% ipython --no-banner

In [1]: import numpy as np

In [2]: import numpy.linalg as la

In [3]: np.set_printoptions(precision=2, suppress=True, linewidth=140, floatmode="fixed")

In [4]: J = np.array([[1, 0, 0, 0, 0, 0],
   ...:     [0, 0, 0, 0, 5, 0],
   ...:     [-1, 0, 4, 0, 0, 0],
   ...:     [0, 0, 0, 3, 0, -2],
   ...:     [0, 0, 0, 0, -1, 0],
   ...:     [0, 0, 0, 2, 0, -5]])

In [5]: # null space of dimension 1

In [6]: A2 = J[0, 0] * J[1:] - np.outer(J[1:, 0], J[0])

In [7]: print(A2)
[[ 0  0  0  0  5  0]
 [ 0  0  4  0  0  0]
 [ 0  0  0  3  0 -2]
 [ 0  0  0  0 -1  0]
 [ 0  0  0  2  0 -5]]

In [8]: print(la.matrix_rank(A2), la.matrix_rank(J))
4 5

In [9]: print(np.unique(J.round(6), axis=0).shape)
(6, 6)

In [10]: print(np.abs(np.diag(la.qr(J)[1])) > 1e-9)
[ True False  True  True  True  True]

In [11]: print(np.allclose(J[:-1].T @ la.lstsq(J[:-1].T, J[-1])[0], J[-1]))
False

In [12]: U, sigma, vt = la.svd(J, full_matrices=False)

In [13]: print(np.abs(U[:, 0]).round(6).argmax())
5

In [14]: print(np.round(U.T @ J @ vt.T, 2) + 0)
[[6.24 0.00 0.00 0.00 0.00 0.00]
 [0.00 5.10 0.00 0.00 0.00 0.00]
 [0.00 0.00 4.13 0.00 0.00 0.00]
 [0.00 0.00 0.00 1.76 0.00 0.00]
 [0.00 0.00 0.00 0.00 0.97 0.00]
 [0.00 0.00 0.00 0.00 0.00 0.00]]

In [15]: print(sigma)
[6.24 5.10 4.13 1.76 0.97 0.00]

In [16]: print(sigma / sigma[0])
[1.00 0.82 0.66 0.28 0.16 0.00]

In [17]: print(np.round(vt @ vt.T, 2) + 0)
[[1.00 0.00 0.00 0.00 0.00 0.00]
 [0.00 1.00 0.00 0.00 0.00 0.00]
 [0.00 0.00 1.00 0.00 0.00 0.00]
 [0.00 0.00 0.00 1.00 0.00 0.00]
 [0.00 0.00 0.00 0.00 1.00 0.00]
 [0.00 0.00 0.00 0.00 0.00 1.00]]

In [18]: M = np.load("case0.npy")

In [19]: print(M)
[[-0.90 -0.30  0.80  0.70 -2.50  0.40 -1.18  0.10]
 [ 0.60 -1.40  0.20 -1.50  2.20  0.00  0.05 -0.20]
 [ 0.50  0.30 -1.20 -0.20  1.50 -0.80  2.32  1.30]
 [ 0.40 -0.90  0.30  0.10 -0.10  1.10 -3.34 -0.20]
 [-0.40 -0.80  1.80 -0.40 -0.40 -0.90  2.76  0.00]
 [-1.30 -0.40 -0.70  0.80 -0.40  0.90 -2.58 -0.50]
 [ 1.00 -1.00  0.40  0.20 -1.80  0.20 -0.60 -0.30]
 [ 0.30 -1.50  0.00 -1.30  0.90  0.30 -1.01 -0.30]
 [ 1.80 -1.20 -2.30  0.50  0.00 -0.60  1.75 -0.50]
 [-0.30  0.00 -0.10 -1.10 -1.00 -1.00  3.01  0.30]
 [-0.70  0.30  0.20  1.10 -0.20  1.30 -3.88 -1.10]
 [ 0.20  1.90 -0.50 -1.80 -0.40  1.20 -3.61  2.40]
 [ 0.60 -1.00  1.00  0.00  2.60 -1.40  4.16 -0.80]
 [-0.50 -0.40 -1.80  1.00  1.40  0.20 -0.55 -0.50]
 [ 0.10 -1.00 -0.90  2.00 -0.30  1.90 -5.71  1.30]
 [-0.70  0.40 -0.70 -0.20 -1.20  1.30 -3.87  0.10]
 [-1.10 -0.40  1.00  1.10  0.00  1.00 -3.02 -0.70]
 [-0.90  0.70  1.10  0.30  0.40 -0.30  0.94  0.20]
 [-0.20  1.90  1.50 -0.70  0.30 -0.70  2.11  0.20]
 [-0.30 -0.30 -0.80 -1.20 -1.70 -0.80  2.47  1.60]
 [ 0.60 -0.30 -0.40  0.10 -0.90 -0.20  0.67  0.30]
 [-1.00 -1.50 -1.70  0.70 -0.60 -1.00  2.94  0.80]
 [ 2.20  1.40  1.40 -0.80  0.40  1.00 -3.05  0.80]
 [-1.30  0.30 -0.70  0.30 -0.10 -0.20  0.66 -1.40]
 [ 1.90 -0.80  0.90  0.90 -0.80 -1.10  3.35 -0.40]
 [-1.30 -0.70 -0.70  0.90  1.00 -1.80  5.47  0.30]
 [-2.50 -0.20 -0.90  1.30  0.70 -0.50  1.52  0.90]
 [ 0.20 -0.40  0.10 -0.30  0.80 -0.90  2.61 -0.80]
 [ 0.30 -0.40  0.10  0.60  1.20 -0.90  2.72 -0.90]
 [ 0.00 -0.50 -0.10  0.70  0.80 -1.90  5.73 -0.40]
 [-2.80  0.40 -0.10 -0.30  0.40  1.90 -5.74 -1.70]
 [ 0.40 -0.30 -0.60  0.00  0.20  0.20 -0.54  0.10]]

In [20]: vec = np.array([1, -1, -2, 0, 2, 2, -2, 0])

In [21]: y = M @ vec

In [22]: print(np.round(la.pinv(M) @ M, 2) + 0)
[[1.00 0.00 0.00 0.00 0.00 0.00 0.00 0.00]
 [0.00 1.00 0.00 0.00 0.00 0.00 0.00 0.00]
 [0.00 0.00 1.00 0.00 0.00 0.00 0.00 0.00]
 [0.00 0.00 0.00 1.00 0.00 0.00 0.00 0.00]
 [0.00 0.00 0.00 0.00 1.00 0.00 0.00 0.00]
 [0.00 0.00 0.00 0.00 0.00 1.00 0.00 0.00]
 [0.00 0.00 0.00 0.00 0.00 0.00 1.00 0.00]
 [0.00 0.00 0.00 0.00 0.00 0.00 0.00 1.00]]

In [23]: rng = np.random.default_rng(2561)

In [24]: y = y + 0.3 * rng.normal(size=32)

In [25]: print(y)
[ -4.28   6.26  -0.87   8.76 -11.45   6.57  -0.76   6.47   2.75  -9.70   8.95   7.93  -6.81   7.97  18.33   8.15   5.09  -4.88 -10.15
  -8.55  -1.74  -4.80   7.11  -2.54  -9.20 -11.64  -3.24  -5.06  -4.19 -12.73  12.57   3.93]

In [26]: beta, *_ = la.lstsq(M, y)

In [27]: print(beta)
[ 1.07 -1.06 -1.97  0.11  2.04  5.37 -0.88  0.12]

In [28]: print(beta.round())
[ 1.00 -1.00 -2.00  0.00  2.00  5.00 -1.00  0.00]
